$ ipython --no-banner

In [1]: import numpy as np

In [2]: import numpy.linalg as la

In [3]: np.set_printoptions(suppress=True, linewidth=160)

In [4]: rnd = lambda a: np.round(a, 2) + 0

In [5]: A = np.minimum.outer(np.arange(1, 9), np.arange(1, 9)) * 5

In [6]: A
Out[6]: 
array([[ 5,  5,  5,  5,  5,  5,  5,  5],
       [ 5, 10, 10, 10, 10, 10, 10, 10],
       [ 5, 10, 15, 15, 15, 15, 15, 15],
       [ 5, 10, 15, 20, 20, 20, 20, 20],
       [ 5, 10, 15, 20, 25, 25, 25, 25],
       [ 5, 10, 15, 20, 25, 30, 30, 30],
       [ 5, 10, 15, 20, 25, 30, 35, 35],
       [ 5, 10, 15, 20, 25, 30, 35, 40]])

In [7]: evals, evecs = la.eigh(A)

In [8]: x0 = np.array([-1, -3, 0, 5, -3, -1, 1, 1])

In [9]: rnd(la.eigvalsh(A[1:, 1:]))
Out[9]: array([  1.31,   1.52,   1.99,   3.01,   5.67,  15.8 , 145.69])

In [10]: rnd(evecs * np.abs(evals) @ evecs.T)
Out[10]: 
array([[ 5.,  5.,  5.,  5.,  5.,  5.,  5.,  5.],
       [ 5., 10., 10., 10., 10., 10., 10., 10.],
       [ 5., 10., 15., 15., 15., 15., 15., 15.],
       [ 5., 10., 15., 20., 20., 20., 20., 20.],
       [ 5., 10., 15., 20., 25., 25., 25., 25.],
       [ 5., 10., 15., 20., 25., 30., 30., 30.],
       [ 5., 10., 15., 20., 25., 30., 35., 35.],
       [ 5., 10., 15., 20., 25., 30., 35., 40.]])

In [11]: rnd(evecs * np.maximum(evals, 0) @ evecs.T)
Out[11]: 
array([[ 5.,  5.,  5.,  5.,  5.,  5.,  5.,  5.],
       [ 5., 10., 10., 10., 10., 10., 10., 10.],
       [ 5., 10., 15., 15., 15., 15., 15., 15.],
       [ 5., 10., 15., 20., 20., 20., 20., 20.],
       [ 5., 10., 15., 20., 25., 25., 25., 25.],
       [ 5., 10., 15., 20., 25., 30., 30., 30.],
       [ 5., 10., 15., 20., 25., 30., 35., 35.],
       [ 5., 10., 15., 20., 25., 30., 35., 40.]])

In [12]: theta = np.radians(153)

In [13]: r_ = np.eye(8)

In [14]: r_[1, 1] = r_[2, 2] = np.cos(theta)

In [15]: r_[1, 2], r_[2, 1] = -np.sin(theta), np.sin(theta)

In [16]: rnd(r_)
Out[16]: 
array([[ 1.  ,  0.  ,  0.  ,  0.  ,  0.  ,  0.  ,  0.  ,  0.  ],
       [ 0.  , -0.89, -0.45,  0.  ,  0.  ,  0.  ,  0.  ,  0.  ],
       [ 0.  ,  0.45, -0.89,  0.  ,  0.  ,  0.  ,  0.  ,  0.  ],
       [ 0.  ,  0.  ,  0.  ,  1.  ,  0.  ,  0.  ,  0.  ,  0.  ],
       [ 0.  ,  0.  ,  0.  ,  0.  ,  1.  ,  0.  ,  0.  ,  0.  ],
       [ 0.  ,  0.  ,  0.  ,  0.  ,  0.  ,  1.  ,  0.  ,  0.  ],
       [ 0.  ,  0.  ,  0.  ,  0.  ,  0.  ,  0.  ,  1.  ,  0.  ],
       [ 0.  ,  0.  ,  0.  ,  0.  ,  0.  ,  0.  ,  0.  ,  1.  ]])

In [17]: B = A @ r_.T

In [18]: np.allclose(A @ A.T, B @ B.T)
Out[18]: True

In [19]: np.allclose(la.norm(A, axis=1), la.norm(B, axis=1))
Out[19]: True

In [20]: rnd(la.svd(A, compute_uv=False)), rnd(la.svd(B, compute_uv=False))
Out[20]: 
(array([146.83,  16.69,   6.29,   3.44,   2.29,   1.73,   1.44,   1.29]),
 array([146.83,  16.69,   6.29,   3.44,   2.29,   1.73,   1.44,   1.29]))

In [21]: rnd(B)
Out[21]: 
array([[  5.  ,  -6.72,  -2.19,   5.  ,   5.  ,   5.  ,   5.  ,   5.  ],
       [  5.  , -13.45,  -4.37,  10.  ,  10.  ,  10.  ,  10.  ,  10.  ],
       [  5.  , -15.72,  -8.83,  15.  ,  15.  ,  15.  ,  15.  ,  15.  ],
       [  5.  , -15.72,  -8.83,  20.  ,  20.  ,  20.  ,  20.  ,  20.  ],
       [  5.  , -15.72,  -8.83,  20.  ,  25.  ,  25.  ,  25.  ,  25.  ],
       [  5.  , -15.72,  -8.83,  20.  ,  25.  ,  30.  ,  30.  ,  30.  ],
       [  5.  , -15.72,  -8.83,  20.  ,  25.  ,  30.  ,  35.  ,  35.  ],
       [  5.  , -15.72,  -8.83,  20.  ,  25.  ,  30.  ,  35.  ,  40.  ]])
